>>> import numpy as np
>>> from numpy import linalg as LA
>>> np.set_printoptions(precision=3, suppress=True, linewidth=140, sign=" ")
>>> rd = lambda a: np.round(a, 3) + 0
>>> K = np.load("arr.npy")
>>> K
array([[  0.607,  -7.07 ,  -5.279,   6.404],
       [ 16.392,  -3.682,   2.517, -14.096],
       [ 15.887,  -4.929,   2.112, -14.892],
       [ 14.442,  -1.639,   3.137, -16.127],
       [ 16.118,  -3.536,   3.134, -15.255],
       [ 14.367,  -3.569,   3.817, -15.312],
       [  2.688,  -7.361,  -3.861,   8.652],
       [ 14.171,  -1.927,   3.052, -16.175],
       [ 15.081,  -3.085,   4.588, -14.482],
       [ -0.785,  -6.929,  -3.959,   8.727],
       [ 15.146,  -3.252,   3.748, -15.139],
       [ -2.344,  -8.988,  -5.688,   9.158],
       [  0.799,  -7.287,  -4.871,   9.061],
       [ 14.516,  -2.928,   1.809, -15.01 ],
       [  0.343,  -8.339,  -4.702,   7.028],
       [ 14.12 ,  -1.644,   4.437, -16.247],
       [  1.331,  -7.24 ,  -3.897,   8.509],
       [ 15.318,  -3.195,   1.645, -16.364],
       [ 14.035,  -3.747,   3.523, -15.358],
       [ 14.367,  -1.647,   3.144, -15.628],
       [ -0.284,  -8.616,  -4.806,   8.211],
       [ -0.622,  -6.648,  -3.905,   8.367],
       [ -0.669,  -6.548,  -3.761,   7.072],
       [  0.638,  -4.407,  -4.201,   8.627],
       [ 14.701,  -2.6  ,   2.714, -14.324],
       [  1.548,  -6.795,  -4.002,   8.716]])
>>> t3 = np.stack([K, -3 * K, K[::-1]])
>>> t3.shape
(3, 26, 4)
>>> rd(LA.norm(t3, axis=(1, 2)))
array([  91.642,  274.925,   91.642])
>>> LA.matrix_rank(t3)
array([ 4,  4,  4])
>>> f = np.array([4, 4, 1])
>>> A = np.array([np.roll(f, i) for i in range(3)])
>>> A
array([[ 4,  4,  1],
       [ 1,  4,  4],
       [ 4,  1,  4]])
>>> rd(LA.norm(A, 2))
np.float64(9.0)
>>> other = A[0, 0] * A[1:] - np.outer(A[1:, 0], A[0])
>>> other
array([[  0,  12,  15],
       [  0, -12,  12]])
>>> np.flatnonzero(~other.round(6).any(axis=1))
array([], dtype=int64)
>>> A[:, 0] / A[0, 0]
array([ 1.  ,  0.25,  1.  ])
>>> Uu, sv = LA.svd(A)
Traceback (most recent call last):
  File "<python-input-18>", line 1, in <module>
    Uu, sv = LA.svd(A)
    ^^^^^^
ValueError: too many values to unpack (expected 2)
>>> Uu, sv, Vt = LA.svd(A, full_matrices=False)
>>> (sv > 1e-8).sum()
np.int64(3)
>>> rd(np.abs(Vt[0]))
array([ 0.577,  0.577,  0.577])
>>> rd(sv / sv[0])
array([ 1.   ,  0.333,  0.333])
>>> np.abs(Uu[:, 0]).round(6).argmax()
np.int64(0)
>>> np.trace(A)
np.int64(12)
>>> np.allclose(A, A.T)
False
>>> np.allclose(A @ A.T, A.T @ A)
True
>>> LA.matrix_power(A, 3)
array([[ 225,  252,  252],
       [ 252,  225,  252],
       [ 252,  252,  225]])
>>> LA.determinant(A)
Traceback (most recent call last):
  File "<python-input-28>", line 1, in <module>
    LA.determinant(A)
    ^^^^^^^^^^^^^^
AttributeError: module 'numpy.linalg' has no attribute 'determinant'
>>> (A - A.T) / 2
array([[ 0. ,  1.5, -1.5],
       [-1.5,  0. ,  1.5],
       [ 1.5, -1.5,  0. ]])
>>> rd(np.abs(LA.eigvals(A)).max())
np.float64(9.0)
>>> rd(np.sort(np.abs(LA.eigvals(A))))
array([ 3.,  3.,  9.])
>>> Ac = K - K.mean(axis=0)
>>> Uu, sv, Vt = LA.svd(Ac, full_matrices=False)
>>> rd(sv)
array([ 73.874,   5.617,   4.925,   3.416])
>>> LA.matrix_rank(Ac)
np.int64(4)
>>> np.abs(Vt[0]).argmax()
np.int64(3)
>>> np.abs(Uu[:, 0]).argmax()
np.int64(11)
>>> rd(Vt[0] * np.sign(Vt[0, np.abs(Vt[0]).argmax()]))
array([-0.505, -0.147, -0.259,  0.81 ])
>>> (np.sign(Uu[:, 0]) == np.sign(Uu[0, 0])).astype(int)
array([ 1,  0,  0,  0,  0,  0,  1,  0,  0,  1,  0,  1,  1,  0,  1,  0,  1,  0,  0,  0,  1,  1,  1,  1,  0,  1])
>>> F = np.load("w.npy")
>>> F
array([[ 3.,  1.,  1.],
       [ 1.,  3.,  1.],
       [ 1.,  1.,  3.]])
>>> hat = np.triu(np.array([[1, -4, 4], [-3, -1, -4], [-3, -2, 5]]), 1) + np.eye(3)
>>> other = hat @ F @ LA.inv(hat)
>>> LA.matrix_rank(other)
np.int64(3)
>>> hat @ F - F @ hat
array([[ 0.,  4.,  0.],
       [-4.,  0., -4.],
       [ 0.,  4.,  0.]])
>>> np.trace(other), np.trace(F)
(np.float64(9.0), np.float64(9.0))
